In [1]: import numpy as np

In [2]: np.set_printoptions(precision=2, suppress=True, linewidth=200)

In [3]: rd = lambda a: np.round(a, 2) + 0

In [4]: E = np.loadtxt("mat.csv", delimiter=",")

In [5]: print(rd(E))
[[-2.41  3.11  3.39  0.8  -2.44  3.13 -2.85 -4.56 -5.16 -1.05]
 [-0.98 -3.87 -4.35  0.33  0.77 -2.33  1.86  4.14  5.29  3.22]
 [ 6.3   2.71  3.23 -2.1   2.66 -0.56  1.08 -0.72 -2.1  -4.97]
 [-4.29  2.24  2.36  1.43 -3.21  3.25 -3.13 -4.28 -4.45  0.48]
 [ 3.53  3.83  4.38 -1.18  0.7   1.31 -0.76 -3.1  -4.5  -4.43]
 [ 5.74 -1.18 -1.13 -1.91  3.68 -3.08  3.13  3.61  3.34 -1.94]
 [ 3.27 -2.76 -2.97 -1.09  2.81 -3.22  3.01  4.49  4.91  0.38]
 [-6.47  0.35  0.18  2.16 -3.81  2.78 -2.95 -2.92 -2.35  2.88]
 [-0.1   3.73  4.15  0.03 -1.33  2.66 -2.23 -4.39 -5.39 -2.6 ]
 [-6.07 -2.9  -3.43  2.02 -2.47  0.34 -0.87  1.03  2.44  4.99]
 [-2.79  2.96  3.21  0.93 -2.6   3.17 -2.92 -4.54 -5.06 -0.76]
 [-4.8  -3.54 -4.1   1.6  -1.52 -0.61  0.05  2.27  3.72  4.83]
 [-5.43 -3.29 -3.84  1.81 -1.97 -0.18 -0.37  1.73  3.18  4.96]
 [-0.59  3.63  4.03  0.2  -1.58  2.78 -2.38 -4.47 -5.39 -2.3 ]
 [ 2.55 -3.06 -3.33 -0.85  2.5  -3.14  2.88  4.56  5.13  0.95]
 [ 4.73 -1.96 -2.03 -1.58  3.37 -3.23  3.16  4.13  4.18 -0.89]
 [ 2.61 -3.03 -3.3  -0.87  2.53 -3.15  2.89  4.55  5.11  0.9 ]
 [-6.47 -2.54 -3.04  2.16 -2.82  0.75 -1.25  0.45  1.8   4.93]
 [ 0.33 -3.68 -4.09 -0.11  1.45 -2.72  2.31  4.43  5.4   2.46]
 [-4.9   1.85  1.9   1.63 -3.43  3.22 -3.17 -4.06 -4.06  1.05]
 [-0.99  3.54  3.91  0.33 -1.77  2.87 -2.5  -4.51 -5.38 -2.04]
 [ 4.91  3.5   4.06 -1.64  1.6   0.53  0.02 -2.18 -3.63 -4.86]]

In [6]: print(rd(np.trace(np.linalg.pinv(E) @ E)))
2.0

In [7]: print(np.allclose(E[:-1].T @ np.linalg.lstsq(E[:-1].T, E[-1])[0], E[-1]))
True
